$ ipython --no-banner

In [1]: import numpy as np

In [2]: import numpy.linalg as la

In [3]: np.set_printoptions(suppress=True, linewidth=100)

In [4]: F = np.array([[65, -57, 64, 24, 49, 54, 81],
   ...:     [-57, 50, -55, -21, -42, -47, -72],
   ...:     [64, -55, 145, 27, 119, 79, 9],
   ...:     [24, -21, 27, 9, 21, 21, 27],
   ...:     [49, -42, 119, 21, 98, 63, 0],
   ...:     [54, -47, 79, 21, 63, 53, 45],
   ...:     [81, -72, 9, 27, 0, 45, 162]])

In [5]: # null space of dimension 5

In [6]: cov = F.T @ F

In [7]: la.matrix_rank(cov)
Out[7]: np.int64(2)

In [8]: np.allclose(cov, cov.T)
Out[8]: True

In [9]: print(np.round(la.svd(F, compute_uv=False) ** 2, 1) + 0)
[152103.9  36862.1      0.       0.       0.       0.       0. ]

In [10]: np.diag(cov)
Out[10]: array([24024, 18372, 49358,  3438, 32340, 20610, 40824])

In [11]: print(np.trace(cov), (F ** 2).sum())
188966 188966

In [12]: (F @ F.T).shape
Out[12]: (7, 7)

In [13]: np.round(la.eigvalsh(cov)[::-1], 1) + 0
Out[13]: array([152103.9,  36862.1,      0. ,      0. ,      0. ,      0. ,      0. ])

In [14]: U, sv, vt = la.svd(F)

In [15]: V = vt[:(sv > 1e-8).sum()]

In [16]: rng = np.random.default_rng(7)

In [17]: vec = F[6] + 5 * F[2] + rng.integers(2) * np.eye(7)[0]

In [18]: vec
Out[18]: array([ 402., -347.,  734.,  162.,  595.,  440.,  207.])

In [19]: la.matrix_rank(np.vstack([F, vec]))
Out[19]: np.int64(3)

In [20]: print(np.allclose(V.T @ V @ vec, vec))
False

In [21]: np.round(V.T @ V, 1) + 0
Out[21]: 
array([[ 0.2, -0.2,  0.1,  0.1,  0.1,  0.1,  0.3],
       [-0.2,  0.1, -0.1, -0.1, -0.1, -0.1, -0.3],
       [ 0.1, -0.1,  0.5,  0.1,  0.4,  0.2, -0.1],
       [ 0.1, -0.1,  0.1,  0. ,  0. ,  0.1,  0.1],
       [ 0.1, -0.1,  0.4,  0. ,  0.3,  0.2, -0.2],
       [ 0.1, -0.1,  0.2,  0.1,  0.2,  0.1,  0.1],
       [ 0.3, -0.3, -0.1,  0.1, -0.2,  0.1,  0.7]])

In [22]: U, sv, vt = la.svd(F)

In [23]: sv.round(1) + 0
Out[23]: array([390., 192.,   0.,   0.,   0.,   0.,   0.])

In [24]: np.argmax(sv[:-1] / (sv[1:] + 1e-6)) + 1
Out[24]: np.int64(2)

In [25]: out = U[:, :2] @ np.diag(sv[:2]) @ vt[:2]

In [26]: round(la.norm(F - out, 2), 1), np.round(sv[2], 1)
Out[26]: (np.float64(0.0), np.float64(0.0))

In [27]: la.matrix_rank(out)
Out[27]: np.int64(2)

In [28]: out.round(1) + 0
Out[28]: 
array([[ 65., -57.,  64.,  24.,  49.,  54.,  81.],
       [-57.,  50., -55., -21., -42., -47., -72.],
       [ 64., -55., 145.,  27., 119.,  79.,   9.],
       [ 24., -21.,  27.,   9.,  21.,  21.,  27.],
       [ 49., -42., 119.,  21.,  98.,  63.,   0.],
       [ 54., -47.,  79.,  21.,  63.,  53.,  45.],
       [ 81., -72.,   9.,  27.,   0.,  45., 162.]])

In [29]: r0 = np.array([1, 1])

In [30]: print(np.convolve(F[0], r0))
[ 65   8   7  88  73 103 135  81]

In [31]: print(np.polyval(r0, F[0]))
[ 66 -56  65  25  50  55  82]

In [32]: np.correlate(F[0], F[1], "full")
Out[32]: 
array([ -4680,   1049,  -4659,  -3707,  -9722,  -2158, -21007,  -1975,  -9679,  -3589,  -4548,
          972,  -4617])

In [33]: np.array([np.convolve(row, r0, "same") for row in F])
Out[33]: 
array([[  65,    8,    7,   88,   73,  103,  135],
       [ -57,   -7,   -5,  -76,  -63,  -89, -119],
       [  64,    9,   90,  172,  146,  198,   88],
       [  24,    3,    6,   36,   30,   42,   48],
       [  49,    7,   77,  140,  119,  161,   63],
       [  54,    7,   32,  100,   84,  116,   98],
       [  81,    9,  -63,   36,   27,   45,  207]])
